$ python -q
>>> import numpy as np
>>> np.set_printoptions(precision=1, suppress=True, linewidth=140)
>>> J = np.loadtxt("out1.csv", delimiter=",")
>>> J
array([[-3., -2.,  1., -2., -3.],
       [ 0.,  1., -2.,  0., -6.],
       [ 3.,  1.,  1.,  0., -3.],
       [ 0.,  4., -1.,  0., -4.],
       [ 0.,  4.,  1., -3., -6.],
       [ 0.,  5., -1., -1., -5.],
       [ 2.,  3., -3.,  1., -2.],
       [ 2.,  6., -2.,  2., -4.],
       [ 4.,  4., -1., -1., -6.],
       [ 3.,  2.,  1., -3., -9.],
       [ 4.,  0., -1., -4., -6.]])
>>> cen = J - J.mean(axis=0)
>>> vecs = np.linalg.svd(cen)[2][:1]
>>> A2 = cen - cen @ vecs.T @ vecs
>>> round(np.linalg.norm(A2) / np.linalg.norm(cen), 1)
np.float64(0.8)
>>> np.cov(cen @ vecs.T, rowvar=False)
array(8.)
>>> A2 = np.c_[J[:, :3] @ np.array([[0, 0, 3], [0, 2, 3], [2, 0, 0]]), np.array([-2, -8, 2, -9, 4, 0, -6, 5, -9, 3, -9])]
>>> A2
array([[  2.,  -4., -15.,  -2.],
       [ -4.,   2.,   3.,  -8.],
       [  2.,   2.,  12.,   2.],
       [ -2.,   8.,  12.,  -9.],
       [  2.,   8.,  12.,   4.],
       [ -2.,  10.,  15.,   0.],
       [ -6.,   6.,  15.,  -6.],
       [ -4.,  12.,  24.,   5.],
       [ -2.,   8.,  24.,  -9.],
       [  2.,   4.,  15.,   3.],
       [ -2.,   0.,  12.,  -9.]])
>>> np.linalg.norm(np.linalg.qr(J)[0].T @ A2, axis=0) ** 2 / ((A2 ** 2).sum(axis=0) + 1e-12)
array([1. , 1. , 1. , 0.6])
>>> np.round(np.linalg.lstsq(J, A2[:, 0])[0], 1) + 0
array([0., 0., 2., 0., 0.])
>>> P = J @ np.linalg.solve(J.T @ J, J.T)
>>> round(float(np.trace(P)), 1)
5.0
>>> P.round(1) + 0
array([[ 0.5,  0.3, -0.1,  0. ,  0.1,  0. , -0.2, -0.2, -0.2,  0.1,  0. ],
       [ 0.3,  0.7,  0. ,  0.1, -0.2,  0. ,  0.2,  0.1,  0. ,  0.1,  0. ],
       [-0.1,  0. ,  0.5, -0.1, -0.1, -0.2, -0.2,  0.1,  0.2,  0.3, -0.1],
       [ 0. ,  0.1, -0.1,  0.2,  0.2,  0.2,  0.1,  0.2,  0. ,  0. , -0.1],
       [ 0.1, -0.2, -0.1,  0.2,  0.5,  0.3, -0.1,  0. ,  0.1,  0.1,  0. ],
       [ 0. ,  0. , -0.2,  0.2,  0.3,  0.3,  0.1,  0.2,  0.1,  0. ,  0. ],
       [-0.2,  0.2, -0.2,  0.1, -0.1,  0.1,  0.4,  0.2,  0.1, -0.2,  0.2],
       [-0.2,  0.1,  0.1,  0.2,  0. ,  0.2,  0.2,  0.4,  0.2,  0. , -0.2],
       [-0.2,  0. ,  0.2,  0. ,  0.1,  0.1,  0.1,  0.2,  0.3,  0.2,  0.2],
       [ 0.1,  0.1,  0.3,  0. ,  0.1,  0. , -0.2,  0. ,  0.2,  0.5,  0.1],
       [ 0. ,  0. , -0.1, -0.1,  0. ,  0. ,  0.2, -0.2,  0.2,  0.1,  0.8]])
>>> np.round(np.linalg.eigvalsh(P), 1) + 0
array([0., 0., 0., 0., 0., 0., 1., 1., 1., 1., 1.])
>>> feats = np.load("run0.npy")
>>> feats
array([[ 7,  0,  0, -1, -1,  8, -6, -9,  0],
       [ 0, -3,  3,  0,  0,  0,  0,  0, -5],
       [ 0,  9, -4,  0,  0,  0,  0,  0,  2],
       [-8,  0,  0,  6,  5, -1, -6, -5,  0],
       [-5,  0,  0, -2, -5,  9, -3, -2,  0],
       [-7,  0,  0,  6, -5, -7, -9, -6,  0],
       [-3,  0,  0, -4, -5, -4,  0, -5,  0],
       [-8,  0,  0,  9, -6,  2,  2, -7,  0],
       [ 0,  6,  5,  0,  0,  0,  0,  0, -9]])
>>> x = np.array([0, 3, 3, 4, 3, 2, 0, 2, 1])
>>> y = feats @ x
>>> beta, lr = np.zeros(9), 1 / np.linalg.norm(feats, 2) ** 2
>>> for i in range(6):
...     beta -= lr * feats.T @ (feats @ beta - y)
...     if i % 2 == 0: print(i, round(np.linalg.norm(feats @ beta - y), 1))
... 
0 52.3
2 32.5
4 20.8
>>> np.round(np.linalg.cond(feats), 1)
np.float64(23.0)
>>> K = np.loadtxt("test5.csv", delimiter=",")
>>> K
array([[  6.,  23.,  16.,  19.],
       [ 23., 106.,  36.,  73.],
       [ 16.,  36.,  80.,  52.],
       [ 19.,  73.,  52.,  62.]])
>>> ev, vecs = np.linalg.eigh(K)
>>> x = np.array([-2, 2, -1, 0])
>>> vecs * np.abs(ev) @ vecs.T
array([[  6.,  23.,  16.,  19.],
       [ 23., 106.,  36.,  73.],
       [ 16.,  36.,  80.,  52.],
       [ 19.,  73.,  52.,  62.]])
>>> np.linalg.eigvalsh(K[1:, 1:])
array([  0.5,  54.7, 192.7])
>>> x @ K @ x
np.float64(264.0)
>>> round(x @ K @ x / (x @ x), 1), round(ev[0], 1), round(float(ev[-1]), 1)
(np.float64(29.3), np.float64(-0.0), 198.7)
>>> np.abs(K).sum(axis=1).max(), np.round(np.abs(ev).max(), 1)
(np.float64(238.0), np.float64(198.7))
>>> F = np.load("w.npy")
>>> F
array([[3, 7, 6, 4, 1],
       [2, 1, 2, 3, 4],
       [4, 7, 9, 4, 5],
       [3, 0, 6, 1, 5],
       [5, 4, 1, 6, 7]])
>>> P = np.triu(np.array([[2, -2, -2, -1, 1],
...     [2, 2, -2, 0, 2],
...     [-1, 0, 2, 1, -1],
...     [1, 0, 2, 0, -1],
...     [1, 1, 1, 0, 0]]), 1) + np.eye(5)
>>> A2 = P @ F @ np.linalg.inv(P)
>>> A2
array([[ -7., -19., -73.,  61.,  18.],
       [  4.,   3.,   0.,  11.,   9.],
       [  2.,   7.,  32., -31., -12.],
       [ -2.,  -8., -15.,   8.,   9.],
       [  5.,  14.,  39., -28., -15.]])
>>> np.trace(A2), np.trace(F)
(np.float64(21.0), np.int64(21))
>>> A2 = np.array([[1, 0, 1, 0], [-2, 1, -3, 1], [-3, -1, -3, 3], [3, 1, 1, -2]])
>>> m1 = np.triu(A2)
>>> m1
array([[ 1,  0,  1,  0],
       [ 0,  1, -3,  1],
       [ 0,  0, -3,  3],
       [ 0,  0,  0, -2]])
>>> Q = m1.astype(float).copy()
>>> for j in range(4):
...     Q[:, j] -= Q[:, :j] @ (Q[:, :j].T @ Q[:, j])
...     Q[:, j] /= np.linalg.norm(Q[:, j])
... 
>>> Q.T @ m1
array([[ 1.,  0.,  1.,  0.],
       [ 0.,  1., -3.,  1.],
       [ 0.,  0.,  3., -3.],
       [ 0.,  0.,  0.,  2.]])
>>> Q
array([[ 1.,  0.,  0.,  0.],
       [ 0.,  1.,  0.,  0.],
       [ 0.,  0., -1.,  0.],
       [ 0.,  0.,  0., -1.]])
>>> def softmax(z):
...     e = np.exp(z - z.max(axis=-1, keepdims=True))
...     return e / e.sum(axis=-1, keepdims=True)
... 
>>> softmax(Q).sum(axis=1)
array([1., 1., 1., 1.])
>>> np.round(softmax(10 * Q[0]), 1) + 0
array([1., 0., 0., 0.])
>>> scores = Q @ Q.T / np.sqrt(4)
>>> softmax(scores)[0] @ Q
array([ 0.4,  0.2, -0.2, -0.2])
>>> softmax(scores + np.triu(np.full(scores.shape, -np.inf), 1))
array([[1. , 0. , 0. , 0. ],
       [0.4, 0.6, 0. , 0. ],
       [0.3, 0.3, 0.5, 0. ],
       [0.2, 0.2, 0.2, 0.4]])
>>> softmax(scores).round(6).argmax(axis=1)
array([0, 1, 2, 3])
>>> T = np.stack([m1, 5 * m1, m1[::-1]])
>>> T.shape
(3, 4, 4)
>>> np.einsum("bij,cij->bc", T, T)
array([[ 35, 175,  24],
       [175, 875, 120],
       [ 24, 120,  35]])
>>> (T @ m1.T).shape
(3, 4, 4)
>>> A2 = m1 / np.sqrt((m1 ** 2).mean(axis=1, keepdims=True))
>>> np.linalg.matrix_rank(A2) == np.linalg.matrix_rank(m1)
np.True_
>>> m1 - m1.mean(axis=1, keepdims=True)
array([[ 0.5, -0.5,  0.5, -0.5],
       [ 0.2,  1.2, -2.8,  1.2],
       [ 0. ,  0. , -3. ,  3. ],
       [ 0.5,  0.5,  0.5, -1.5]])
>>> A2[3]
array([ 0.,  0.,  0., -2.])
>>> X = np.load("dump.npy")
>>> X
array([[-0.6,  7.4, -6.7],
       [-5.2,  0.9, -8.5],
       [ 4.3,  9. , -0.5],
       [-6.2, -6.8, -4. ],
       [ 5.8,  1. ,  8.1],
       [-5.5, -8.1, -1.9],
       [ 6.4,  3.4,  6.9],
       [-4.4, -9. ,  0.4],
       [-6.4, -5. , -5.8],
       [-6.2, -2.4, -7.5],
       [-5.2, -8.4, -1.3],
       [ 4.6, -2.3,  8.6],
       [-5. , -8.6, -0.9],
       [-5.3, -8.4, -1.5],
       [-3.4, -9.2,  2. ],
       [ 4.7, -2. ,  8.6],
       [-6.4, -5.7, -5.2],
       [ 4.4, -2.5,  8.6],
       [-0.4, -8.2,  5.7],
       [ 6.3,  2.8,  7.3],
       [-3.2, -9.2,  2.3],
       [-6.3, -6.4, -4.5],
       [-1.6, -8.8,  4.4],
       [-6.4, -4.9, -5.9],
       [-5.9, -1.3, -7.9],
       [-4.7,  2.1, -8.6],
       [-1.2,  6.9, -7.2],
       [ 6.2,  2.4,  7.5],
       [ 3.4,  9.2, -1.9],
       [ 0.7,  8.4, -5.4],
       [-6.4, -5.1, -5.7],
       [-3.7, -9.2,  1.5]])
>>> Q, R = np.linalg.qr(F)
>>> Q.shape, R.shape
((5, 5), (5, 5))
>>> np.round(Q.T @ Q, 1) + 0
array([[1., 0., 0., 0., 0.],
       [0., 1., 0., 0., 0.],
       [0., 0., 1., 0., 0.],
       [0., 0., 0., 1., 0.],
       [0., 0., 0., 0., 1.]])
>>> R
array([[ -7.9,  -8.9, -10.2,  -8.4, -10.2],
       [  0. ,   5.9,   3.3,   1.3,  -2.9],
       [  0. ,   0. ,  -6.5,   1.9,  -0.2],
       [  0. ,   0. ,   0. ,   1.3,   0.8],
       [  0. ,   0. ,   0. ,   0. ,   1.6]])
>>> round(np.trace(Q @ Q.T), 1)
np.float64(5.0)
>>> np.round(Q @ R, 1) + 0
array([[3., 7., 6., 4., 1.],
       [2., 1., 2., 3., 4.],
       [4., 7., 9., 4., 5.],
       [3., 0., 6., 1., 5.],
       [5., 4., 1., 6., 7.]])
>>> round(abs(R[0, 0]), 1), round(float(np.linalg.norm(F[:, 0])), 1)
(np.float64(7.9), 7.9)
>>> np.allclose(R.T @ R, F.T @ F)
True
